% python3 -q
>>> import numpy as np
>>> from numpy import linalg as LA
>>> np.set_printoptions(precision=3, suppress=True, linewidth=160)
>>> F = np.loadtxt("dump.csv", delimiter=",")
>>> print(F)
[[ 8.  2. -4.  2.]
 [ 2.  9.  2.  1.]
 [-4.  2.  4.  2.]
 [ 2.  1.  2.  9.]]
>>> other = np.array([[2, -2, -1], [1, -2, -2]])
>>> cent = np.kron(other, F)
>>> print(round(float(LA.norm(cent, 2)), 3), round(LA.norm(other, 2) * LA.norm(F, 2), 3))
49.477 49.477
>>> print(LA.matrix_rank(cent))
6
>>> t3 = np.stack([F, -2 * F, F[::-1]])
>>> print(t3.shape)
(3, 4, 4)
>>> print(np.einsum("bij,cij->bc", t3, t3))
[[ 308. -616.   96.]
 [-616. 1232. -192.]
 [  96. -192.  308.]]
>>> print(LA.matrix_rank(t3))
[3 3 3]
>>> print(LA.lstsq(F[:-1].T, F[-1])[2])
3
>>> print(np.abs(np.diag(LA.qr(F)[1])) > 1e-9)
[ True  True  True False]
>>> other = F[0, 0] * F[1:] - np.outer(F[1:, 0], F[0])
>>> print(other)
[[ 0. 68. 24.  4.]
 [ 0. 24. 16. 24.]
 [ 0.  4. 24. 68.]]
>>> print(np.flatnonzero(~other.round(6).any(axis=1)))
[]
>>> print(LA.matrix_rank(other), LA.matrix_rank(F))
2 3
>>> print(F[:, 0] / F[0, 0])
[ 1.    0.25 -0.5   0.25]
>>> left, s, vt = LA.svd(other)
>>> evecs = vt[:(s > 1e-8).sum()]
>>> rng = np.random.default_rng(0)
>>> vec = other[1] + -3 * other[2] + rng.integers(2) * np.eye(4)[3]
>>> print(vec)
[   0.   12.  -56. -179.]
>>> print(np.allclose(evecs.T @ evecs @ vec, vec))
False
>>> print(np.diag(evecs.T @ evecs))
[0.    0.909 0.182 0.909]
>>> print(evecs.T @ evecs)
[[ 0.     0.     0.     0.   ]
 [ 0.     0.909  0.273 -0.091]
 [ 0.     0.273  0.182  0.273]
 [ 0.    -0.091  0.273  0.909]]
>>> mat = np.load("out16.npy")
>>> print(mat)
[[-10.081   8.987   0.568  -8.837]
 [-10.947  10.173   1.123  -9.49 ]
 [-12.17   10.561  -0.449  -8.887]
 [-10.106   9.822  -1.301 -11.413]
 [-11.829   8.701   0.169 -10.752]
 [-11.328   7.876  -1.29  -10.159]
 [-10.051   7.991   0.411  -8.649]
 [-12.624   9.88    0.431 -10.554]
 [-11.808  11.156  -0.232 -10.079]
 [-10.699   9.758   0.215  -9.17 ]
 [ -9.882  10.789  -0.433  -9.231]
 [ -9.981   9.936  -1.715  -9.713]
 [-10.301  10.93   -0.389 -12.587]
 [ -9.549   8.885   2.142  -8.59 ]
 [ -9.927  11.596  -0.977  -9.537]
 [ -8.417   8.317   0.638  -9.015]
 [-10.751   8.102  -0.706  -9.731]]
>>> D = LA.norm(mat[:, None] - mat[None], axis=-1)
>>> print((D + 1e9 * np.eye(17)).round(6).argmin(axis=1))
[ 6  9  8 11  7 16  0  4  2  1 14 10  3  0 10  6  5]
>>> print(D.mean(axis=1).argmax())
12
>>> cen = (mat - mat.mean(axis=0)) / mat.std(axis=0)
>>> print(cen.std(axis=0))
[1. 1. 1. 1.]
>>> beta = LA.lstsq(np.delete(cen, 2, axis=1), cen[:, 2])[0]
>>> print(np.abs(beta).argmax())
2
>>> print(beta)
[-0.007 -0.123  0.376]
>>> print(round(float(1 - np.var(cen[:, 2] - np.delete(cen, 2, axis=1) @ beta)), 3))
0.179
>>> vec = np.array([-2, -2, -3, -2])
>>> h1 = np.maximum(mat @ vec, 0)
>>> print(np.tanh(mat @ vec))
[1. 1. 1. 1. 1. 1. 1. 1. 1. 1. 1. 1. 1. 1. 1. 1. 1.]
>>> print(mat * (h1 > 1e-9)[:, None])
[[-10.081   8.987   0.568  -8.837]
 [-10.947  10.173   1.123  -9.49 ]
 [-12.17   10.561  -0.449  -8.887]
 [-10.106   9.822  -1.301 -11.413]
 [-11.829   8.701   0.169 -10.752]
 [-11.328   7.876  -1.29  -10.159]
 [-10.051   7.991   0.411  -8.649]
 [-12.624   9.88    0.431 -10.554]
 [-11.808  11.156  -0.232 -10.079]
 [-10.699   9.758   0.215  -9.17 ]
 [ -9.882  10.789  -0.433  -9.231]
 [ -9.981   9.936  -1.715  -9.713]
 [-10.301  10.93   -0.389 -12.587]
 [ -9.549   8.885   2.142  -8.59 ]
 [ -9.927  11.596  -0.977  -9.537]
 [ -8.417   8.317   0.638  -9.015]
 [-10.751   8.102  -0.706  -9.731]]
>>> hat = mat @ LA.solve(mat.T @ mat, mat.T)
>>> print(np.allclose(hat @ hat, hat))
True
>>> idx = mat[:, 3] > np.median(mat[:, 3])
>>> f = mat[idx].mean(axis=0) - mat[~idx].mean(axis=0)
>>> print(f)
[ 0.737 -0.345  1.195  1.519]
>>> print(np.argsort(-np.abs(f).round(6), kind="stable"))
[3 2 0 1]
>>> K = np.load("layer13.npy")
>>> print(K)
[[0.333 0.333 0.333 0.    0.   ]
 [0.    0.5   0.    0.    0.5  ]
 [0.    0.    1.    0.    0.   ]
 [0.    0.    0.    0.5   0.5  ]
 [0.    0.    0.    0.5   0.5  ]]
>>> other = K / LA.norm(K, axis=1, keepdims=True)
>>> gram = other @ other.T
>>> print((np.abs(gram) > 0.9).astype(int))
[[1 0 0 0 0]
 [0 1 0 0 0]
 [0 0 1 0 0]
 [0 0 0 1 1]
 [0 0 0 1 1]]
>>> print(gram)
[[1.    0.408 0.577 0.    0.   ]
 [0.408 1.    0.    0.5   0.5  ]
 [0.577 0.    1.    0.    0.   ]
 [0.    0.5   0.    1.    1.   ]
 [0.    0.5   0.    1.    1.   ]]
>>> left, s, vt = LA.svd(K)
>>> evecs = vt[:(s > 1e-8).sum()]
>>> vec = K[2] + 4 * K[3] + rng.integers(2) * np.eye(5)[3]
>>> print(vec)
[0. 0. 1. 3. 2.]
>>> print(np.diag(evecs.T @ evecs))
[0.75 0.75 1.   0.75 0.75]
>>> left, s, vt = LA.svd(K)
>>> print(np.argmax(s[:-1] / (s[1:] + 1e-6)) + 1)
4
>>> print(s.round(3) + 0)
[1.097 1.062 0.633 0.32  0.   ]
>>> other = left[:, :4] @ np.diag(s[:4]) @ vt[:4]
>>> print(round(LA.norm(K - other, 2), 3), round(s[4], 3))
0.0 0.0
>>> print(LA.matrix_rank(K, rtol=0.05))
4
>>> print(np.round(LA.norm(K - other) / LA.norm(K), 3))
0.0
>>> print(round(np.abs(K - other).max(), 3))
0.0
>>> print(LA.matrix_rank(other))
4
>>> data = np.loadtxt("sample4.csv", delimiter=",")
>>> print(data)
[[19.511 60.607  1.421 60.689]
 [20.021 59.985 -2.429 59.358]
 [19.013 58.505 -0.384 59.516]
 [20.513 61.138  0.144 60.947]
 [20.881 59.882 -2.332 59.586]
 [19.682 60.361 -0.433 61.323]
 [21.354 61.05   0.348 61.638]
 [21.547 59.363  0.59  59.145]
 [20.637 60.534 -0.501 59.08 ]
 [22.044 60.788 -0.618 60.718]
 [20.366 58.453  0.04  61.28 ]
 [19.07  61.769 -0.217 60.295]
 [18.768 58.529 -0.976 58.972]
 [20.176 61.273  2.311 60.768]
 [20.723 62.026  0.884 60.417]
 [20.352 60.328 -0.37  61.322]
 [19.994 59.839 -0.345 59.854]
 [19.483 59.294  1.079 60.338]
 [20.619 60.5   -0.361 59.683]
 [22.123 60.401 -0.252 60.658]
 [19.818 59.841  0.154 60.946]
 [20.18  59.277 -0.925 60.343]
 [21.518 61.478 -0.94  58.593]]
>>> t3 = np.stack([data, 4 * data, data[::-1]])
>>> print(t3.shape)
(3, 23, 4)
>>> print(LA.matrix_rank(t3.reshape(3, -1)))
2
>>> hat = data @ LA.solve(data.T @ data, data.T)
>>> print(round(float(np.trace(hat)), 3))
4.0
>>> print(np.round(LA.eigvalsh(hat), 3) + 0)
[0. 0. 0. 0. 0. 0. 0. 0. 0. 0. 0. 0. 0. 0. 0. 0. 0. 0. 0. 1. 1. 1. 1.]
>>> print(hat @ data[:, 3])
[60.689 59.358 59.516 60.947 59.586 61.323 61.638 59.145 59.08  60.718 61.28  60.295 58.972 60.768 60.417 61.322 59.854 60.338 59.683 60.658 60.946 60.343
 58.593]
>>> gram = np.cov(data, rowvar=False)
>>> print(np.polyfit(data[:, 3], data[:, 2], 1))
[  0.518 -31.359]
>>> print(np.median(data, axis=0))
[20.352 60.361 -0.345 60.343]
>>> print(round(np.corrcoef(data[:, 3], data[:, 2])[0, 1], 3))
0.422
>>> print(data.std(axis=0))
[0.905 0.988 1.034 0.844]
>>> print(gram)
[[ 0.856  0.323 -0.069  0.034]
 [ 0.323  1.021  0.263  0.163]
 [-0.069  0.263  1.117  0.385]
 [ 0.034  0.163  0.385  0.744]]
>>> def softmax(z):
...     e = np.exp(z - z.max(axis=-1, keepdims=True))
...     return e / e.sum(axis=-1, keepdims=True)
... 
>>> print(np.round(softmax(10 * gram[1]), 3) + 0)
[0.001 0.998 0.001 0.   ]
>>> print(softmax(gram[1]))
[0.208 0.418 0.196 0.177]
>>> print(softmax(gram).sum(axis=1))
[1. 1. 1. 1.]
>>> scores = gram @ gram.T / np.sqrt(4)
>>> print(softmax(scores)[1] @ gram)
[0.294 0.5   0.412 0.308]
>>> print(softmax(scores + np.triu(np.full(scores.shape, -np.inf), 1)))
[[1.    0.    0.    0.   ]
 [0.42  0.58  0.    0.   ]
 [0.222 0.306 0.472 0.   ]
 [0.202 0.236 0.283 0.279]]
>>> m1 = np.loadtxt("case8.csv", delimiter=",")
>>> print(m1)
[[ 0.778 -0.778  0.949  0.129]
 [-0.08   0.08  -0.139 -0.01 ]
 [ 0.856 -0.856  0.978  0.159]
 [-0.664  0.664 -0.885 -0.1  ]
 [-0.159  0.159 -0.273 -0.02 ]
 [ 0.38  -0.38   0.604  0.05 ]
 [-0.744  0.744 -0.933 -0.119]
 [-0.876  0.876 -0.983 -0.168]
 [ 0.778 -0.778  0.949  0.129]
 [ 0.617 -0.617  0.851  0.09 ]
 [-0.508  0.508 -0.753 -0.07 ]
 [-0.31   0.31  -0.508 -0.04 ]
 [-0.706  0.706 -0.912 -0.11 ]
 [-0.617  0.617 -0.851 -0.09 ]
 [ 0.706 -0.706  0.912  0.11 ]
 [ 0.159 -0.159  0.273  0.02 ]
 [-0.565  0.565 -0.808 -0.08 ]
 [-0.744  0.744 -0.933 -0.119]
 [ 0.617 -0.617  0.851  0.09 ]
 [-0.808  0.808 -0.961 -0.139]
 [-0.664  0.664 -0.885 -0.1  ]
 [-0.08   0.08  -0.139 -0.01 ]
 [ 0.31  -0.31   0.508  0.04 ]
 [ 0.08  -0.08   0.139  0.01 ]
 [-0.31   0.31  -0.508 -0.04 ]
 [ 0.08  -0.08   0.139  0.01 ]]
>>> cen = m1 - m1.mean(axis=0)
>>> evecs = LA.svd(cen)[2][:3]
>>> other = cen - cen @ evecs.T @ evecs
>>> print(np.round(np.cov(cen @ evecs.T, rowvar=False), 3) + 0)
[[1.231 0.    0.   ]
 [0.    0.003 0.   ]
 [0.    0.    0.   ]]
>>> print(LA.norm(other, axis=1).round(6).argmax())
0
>>> print(np.round(other.std(axis=0), 3) + 0)
[0. 0. 0. 0.]
>>> print((cen @ evecs.T).std(axis=0))
[1.088 0.056 0.003]
>>> J = np.load("mat.npy")
>>> print(J)
[[ 2 -2 -2]
 [ 2  1 -2]
 [-2 -3  2]
 [-3 -2  3]
 [ 2  2 -2]]
>>> r = LA.matrix_rank(J)
>>> print(r)
2
>>> N = LA.svd(J)[2][r:].T
>>> print(LA.matrix_rank(J.T @ J), LA.matrix_rank(J @ J.T))
2 2
>>> print(np.round(N @ N.T, 3) + 0)
[[0.5 0.  0.5]
 [0.  0.  0. ]
 [0.5 0.  0.5]]
>>> print(N.shape)
(3, 1)
>>> print([int(LA.matrix_rank(J[:, :j + 1])) for j in range(3)])
[1, 2, 2]
>>> print([int(LA.matrix_rank(np.delete(J, i, axis=0))) for i in range(5)])
[2, 2, 2, 2, 2]
>>> print([int(LA.matrix_rank(J[:i])) for i in range(1, len(J) + 1)])
[1, 2, 2, 2, 2]
>>> vec = np.array([2, 0, 3])
>>> h1 = np.maximum(J @ vec, 0)
>>> print(np.maximum(J @ vec, 0) - np.maximum(-J @ vec, 0))
[-2 -2  2  3 -2]
>>> print(J * (h1 > 1e-9)[:, None])
[[ 0  0  0]
 [ 0  0  0]
 [-2 -3  2]
 [-3 -2  3]
 [ 0  0  0]]
>>> print(np.maximum(J @ (3 * vec), 0))
[0 0 6 9 0]
>>> print(J.T @ h1)
[-13 -12  13]
>>> print(h1)
[0 0 2 3 0]
>>> print(np.tanh(J @ vec))
[-0.964 -0.964  0.964  0.995 -0.964]
